% python3 -q
>>> import numpy as np
>>> np.set_printoptions(precision=2, suppress=True, linewidth=200, legacy="1.25")
>>> tidy = lambda a: np.round(a, 2) + 0
>>> m1 = np.load("arr.npy")
>>> m1
array([[-1., -3., -1.,  3.],
       [ 2., -4.,  2.,  2.],
       [-4.,  3., -4., -3.],
       [-2.,  5.,  4., -7.]])
>>> rng = np.random.default_rng(27128)
>>> idx = rng.permutation(4)
>>> idx
array([1, 0, 2, 3])
>>> A2 = m1[idx][:, idx]
>>> np.diag(A2)
array([-4., -1., -4., -7.])
>>> np.allclose(A2, m1)
False
>>> A2
array([[-4.,  2.,  2.,  2.],
       [-3., -1., -1.,  3.],
       [ 3., -4., -4., -3.],
       [ 5., -2.,  4., -7.]])
>>> np.trace(A2)
-16.0
>>> tidy(np.sort(np.abs(np.linalg.eigvals(A2))))
array([2., 3., 5., 6.])
>>> theta = np.radians(60)
>>> Rm = np.eye(4)
>>> Rm[0, 0] = Rm[2, 2] = np.cos(theta)
>>> Rm[0, 2], Rm[2, 0] = -np.sin(theta), np.sin(theta)
>>> tidy(Rm)
array([[ 0.5 ,  0.  , -0.87,  0.  ],
       [ 0.  ,  1.  ,  0.  ,  0.  ],
       [ 0.87,  0.  ,  0.5 ,  0.  ],
       [ 0.  ,  0.  ,  0.  ,  1.  ]])
>>> A2 = m1 @ Rm.T
>>> tidy(np.linalg.svd(m1, compute_uv=False)), tidy(np.linalg.svd(A2, compute_uv=False))
(array([11.82,  6.79,  2.28,  0.98]), array([11.82,  6.79,  2.28,  0.98]))
>>> tidy(A2)
array([[ 0.37, -3.  , -1.37,  3.  ],
       [-0.73, -4.  ,  2.73,  2.  ],
       [ 1.46,  3.  , -5.46, -3.  ],
       [-4.46,  5.  ,  0.27, -7.  ]])
>>> tidy(np.linalg.eigvals(m1))
array([-2., -3., -5., -6.])
>>> np.einsum("ij,ji->", m1, m1)
74.0
>>> A2 = np.array([[-1, 5, 3], [3, 3, 0]])
>>> cent = np.kron(A2, m1)
>>> np.linalg.matrix_rank(cent)
8
>>> cent.shape
(8, 12)
>>> m1.reshape(2, -1)
array([[-1., -3., -1.,  3.,  2., -4.,  2.,  2.],
       [-4.,  3., -4., -3., -2.,  5.,  4., -7.]])
>>> m1.reshape(4, 5)
Traceback (most recent call last):
  File "<python-input-29>", line 1, in <module>
    m1.reshape(4, 5)
    ~~~~~~~~~~^^^^^^
ValueError: cannot reshape array of size 16 into shape (4,5)
>>> m1.reshape(-1, 2)
array([[-1., -3.],
       [-1.,  3.],
       [ 2., -4.],
       [ 2.,  2.],
       [-4.,  3.],
       [-4., -3.],
       [-2.,  5.],
       [ 4., -7.]])
>>> T = m1.reshape(4, 2, -1)
>>> T.sum(axis=1)
array([[-2.,  0.],
       [ 4., -2.],
       [-8.,  0.],
       [ 2., -2.]])
>>> np.einsum("ihd,jhd->hij", T, T).shape
(2, 4, 4)
>>> T.shape
(4, 2, 2)
>>> T[:, 0]
array([[-1., -3.],
       [ 2., -4.],
       [-4.,  3.],
       [-2.,  5.]])
>>> E = np.loadtxt("block7.csv", delimiter=",")
>>> E
array([[0., 0., 0.],
       [0., 2., 3.],
       [0., 1., 2.],
       [0., 2., 2.],
       [0., 0., 0.],
       [0., 2., 2.],
       [0., 0., 1.],
       [0., 0., 0.],
       [0., 0., 0.],
       [0., 1., 1.],
       [0., 1., 2.]])
>>> np.unique(E.round(6), axis=0).shape
(6, 3)
>>> tidy(E @ np.linalg.pinv(E) @ E)
array([[0., 0., 0.],
       [0., 2., 3.],
       [0., 1., 2.],
       [0., 2., 2.],
       [0., 0., 0.],
       [0., 2., 2.],
       [0., 0., 1.],
       [0., 0., 0.],
       [0., 0., 0.],
       [0., 1., 1.],
       [0., 1., 2.]])
>>> tidy(np.trace(np.linalg.pinv(E) @ E))
2.0
>>> U, sig, vt = np.linalg.svd(E)
>>> tidy(sig)
array([6.4 , 1.04, 0.  ])
>>> A2 = U[:, :2] @ np.diag(sig[:2]) @ vt[:2]
>>> tidy(A2)
array([[0., 0., 0.],
       [0., 2., 3.],
       [0., 1., 2.],
       [0., 2., 2.],
       [0., 0., 0.],
       [0., 2., 2.],
       [0., 0., 1.],
       [0., 0., 0.],
       [0., 0., 0.],
       [0., 1., 1.],
       [0., 1., 2.]])
>>> tidy(np.linalg.norm(E - A2, 2)), sig[2]
(0.0, 0.0)
>>> rank = np.linalg.matrix_rank(E)
>>> rank
2
>>> null = np.linalg.svd(E)[2][rank:].T
>>> [int(np.linalg.matrix_rank(E[:i])) for i in range(1, len(E) + 1)]
[0, 1, 2, 2, 2, 2, 2, 2, 2, 2, 2]
>>> null @ null.T
array([[1., 0., 0.],
       [0., 0., 0.],
       [0., 0., 0.]])
>>> [int(np.linalg.matrix_rank(np.delete(E, i, axis=0))) for i in range(11)]
[2, 2, 2, 2, 2, 2, 2, 2, 2, 2, 2]
>>> [int(np.linalg.matrix_rank(E[:, :j + 1])) for j in range(3)]
[0, 1, 2]
>>> G = E.T @ E
>>> np.diag(G)
array([ 0., 15., 27.])
>>> G
array([[ 0.,  0.,  0.],
       [ 0., 15., 19.],
       [ 0., 19., 27.]])
>>> np.trace(G), (E ** 2).sum()
(42.0, 42.0)
>>> tidy(np.linalg.svd(E, compute_uv=False) ** 2)
array([40.92,  1.08,  0.  ])
>>> np.allclose(G, G.T)
True
>>> tidy(np.linalg.norm(E[1], 1)), tidy(np.linalg.norm(E[1], np.inf))
(5.0, 3.0)
>>> np.linalg.norm(E, axis=1).argmax()
1
>>> tidy(np.linalg.norm(E, 2))
6.4
>>> tidy(np.linalg.norm(E, 1)), tidy(np.linalg.norm(E, np.inf))
(13.0, 5.0)
>>> tidy(np.linalg.norm(E, "nuc"))
7.43
>>> tidy(np.linalg.norm(E[1] - E[0]))
3.61
>>> mat = np.array([[2, -1, -1], [-3, 2, 3], [-1, -3, 2]]) * (rng.random((3, 3)) < 0.3)
>>> mat
array([[ 0,  0,  0],
       [ 0,  0,  0],
       [-1,  0,  2]])
>>> vec = np.array([1, 0, -1])
>>> np.einsum("ij,j->i", mat, vec)
array([ 0,  0, -3])
>>> mat * vec
array([[ 0,  0,  0],
       [ 0,  0,  0],
       [-1,  0, -2]])
>>> mat @ (2 * vec)
array([ 0,  0, -6])
>>> np.sign((mat @ vec).round(6))
array([ 0,  0, -1])
>>> mat @ np.ones(3)
array([0., 0., 1.])
>>> np.einsum("ii->", mat)
2
>>> tidy(np.linalg.det(mat[::-1]))
0.0
>>> np.einsum("ij,ji->", mat, mat)
4
>>> np.poly(mat)
array([ 1., -2.,  0.,  0.])
>>> X = np.array([[1, 0, 0], [2, 1, 0], [-3, -1, 1]])
>>> f, g = X[2], X[0]
>>> f @ f
11
>>> pr = (f @ g) / (f @ f) * f
>>> tidy(g - pr)
array([ 0.18, -0.27,  0.27])
>>> tidy(np.linalg.norm(f + g) ** 2 + np.linalg.norm(f - g) ** 2)
24.0
>>> tidy((g - pr) @ f)
0.0
>>> np.linalg.matrix_rank(np.outer(f, g))
1
>>> tidy(pr)
array([ 0.82,  0.27, -0.27])
>>> A2 = np.linalg.inv(X)
>>> tidy(np.linalg.inv(A2))
array([[ 1.,  0.,  0.],
       [ 2.,  1.,  0.],
       [-3., -1.,  1.]])
>>> (np.abs(A2) > 1e-9).astype(int)
array([[1, 0, 0],
       [1, 1, 0],
       [1, 1, 1]])
>>> np.allclose(A2, X.T)
False
>>> tidy(X @ A2)
array([[1., 0., 0.],
       [0., 1., 0.],
       [0., 0., 1.]])
>>> G = X.T @ X
>>> np.linalg.matrix_rank(G)
3
>>> np.trace(G), (X ** 2).sum()
(17, 17)
>>> G
array([[14,  5, -3],
       [ 5,  2, -1],
       [-3, -1,  1]])
>>> T = np.stack([X, 5 * X, X[::-1]])
>>> np.einsum("bij,cij->bc", T, T)
array([[ 17,  85,  -1],
       [ 85, 425,  -5],
       [ -1,  -5,  17]])
>>> A2 = X + rng.integers(-2, 3, (3, 1)) @ rng.integers(-2, 3, (1, 3))
>>> A2
array([[ 1,  0,  0],
       [ 2,  2, -2],
       [-3, -1,  1]])
>>> A2 - X
array([[ 0,  0,  0],
       [ 0,  1, -2],
       [ 0,  0,  0]])
>>> np.linalg.matrix_rank(A2 - X, tol=1e-8)
1
>>> data = np.load("out10.npy")
>>> data
array([[-4, -2, -4],
       [ 4,  6,  4],
       [-6, -4, -6],
       [ 1,  3,  1]])
>>> rank = np.linalg.matrix_rank(data)
>>> rank
2
>>> null = np.linalg.svd(data)[2][rank:].T
>>> [int(np.linalg.matrix_rank(np.delete(data, i, axis=0))) for i in range(4)]
[2, 2, 2, 2]
>>> tidy(null @ null.T)
array([[ 0.5,  0. , -0.5],
       [ 0. ,  0. ,  0. ],
       [-0.5,  0. ,  0.5]])
>>> [int(np.linalg.matrix_rank(data[:, :j + 1])) for j in range(3)]
[1, 2, 2]
>>> T = np.stack([data, -1 * data, data[::-1]])
>>> np.linalg.matrix_rank(T.reshape(3, -1))
2
>>> T.sum(axis=0)
array([[ 1,  3,  1],
       [-6, -4, -6],
       [ 4,  6,  4],
       [-4, -2, -4]])
>>> T.shape
(3, 4, 3)
>>> M = np.load("test7.npy")
>>> M
array([[ 3.,  5.,  0.,  0.],
       [ 5.,  2.,  5.,  0.],
       [ 0.,  5.,  2.,  5.],
       [ 0.,  0.,  5., -3.]])
>>> T = np.stack([M, -3 * M, M[::-1]])
>>> np.linalg.matrix_rank(T.reshape(3, -1))
2
>>> np.linalg.matrix_rank(T)
array([4, 4, 4])
>>> tidy(np.linalg.norm(M[2] - M[0]))
6.16
>>> np.linalg.norm(M, axis=1).argmax()
1
>>> tidy(np.linalg.norm(M) ** 2 / np.linalg.norm(M, 2) ** 2)
1.81
>>> tidy(np.linalg.norm(M, 2))
9.86
>>> tidy(np.linalg.norm(M[2], 1)), tidy(np.linalg.norm(M[2], np.inf))
(12.0, 5.0)
>>> G = M.T @ M
>>> np.trace(G), (M ** 2).sum()
(176.0, 176.0)
>>> np.linalg.matrix_rank(G)
4
>>> tidy(np.linalg.eigvalsh(G)[::-1])
array([97.3 , 54.03, 17.43,  7.23])
>>> w, vecs = np.linalg.eig(M)
>>> tidy(np.sort(np.linalg.eigvals(np.linalg.inv(M))))
array([-0.37, -0.14,  0.1 ,  0.24])
>>> tidy(np.prod(w))
814.0
>>> tidy(w)
array([ 9.86,  4.18, -2.69, -7.35])
>>> tidy(np.sort(np.linalg.eigvals(M.T)))
array([-7.35, -2.69,  4.18,  9.86])
>>> K = np.load("m.npy")
>>> K
array([[ -1.3,   0. ,  -1.7,  -0.4],
       [ -0.5,  -3. ,   2.6,  -0.6],
       [  1.1, -12. ,   0. ,   1.6],
       [  0.8,  -1.5,   0.2,   0.2]])
>>> tidy(np.linalg.norm(K, 1)), tidy(np.linalg.norm(K, np.inf))
(16.5, 14.7)
>>> tidy(np.linalg.norm(K, "nuc"))
17.8
>>> np.linalg.norm(K, axis=1).argmax()
2
>>> tidy(np.linalg.norm(K, axis=0))
array([ 1.95, 12.46,  3.11,  1.77])
>>> tidy(np.linalg.norm(K[1], 1)), tidy(np.linalg.norm(K[1], np.inf))
(6.7, 3.0)
>>> tidy(np.linalg.norm(K, 2))
12.6
>>> tidy(np.linalg.norm(K, axis=1))
array([ 2.18,  4.05, 12.16,  1.72])
>>> vec = np.array([-6, -6, -6, -5])
>>> rhs = K @ vec
>>> c, lr = np.zeros(4), 1 / np.linalg.norm(K, 2) ** 2
>>> for i in range(300):
...     c -= lr * K.T @ (K @ c - rhs)
...     if i % 50 == 0: print(i, round(np.linalg.norm(K @ c - rhs), 2))
... 
0 21.57
50 5.5
100 2.05
150 1.05
200 0.83
250 0.79
>>> tidy(np.linalg.cond(K))
46.28
>>> tidy(c)
array([-7.24, -5.8 , -5.47, -2.54])
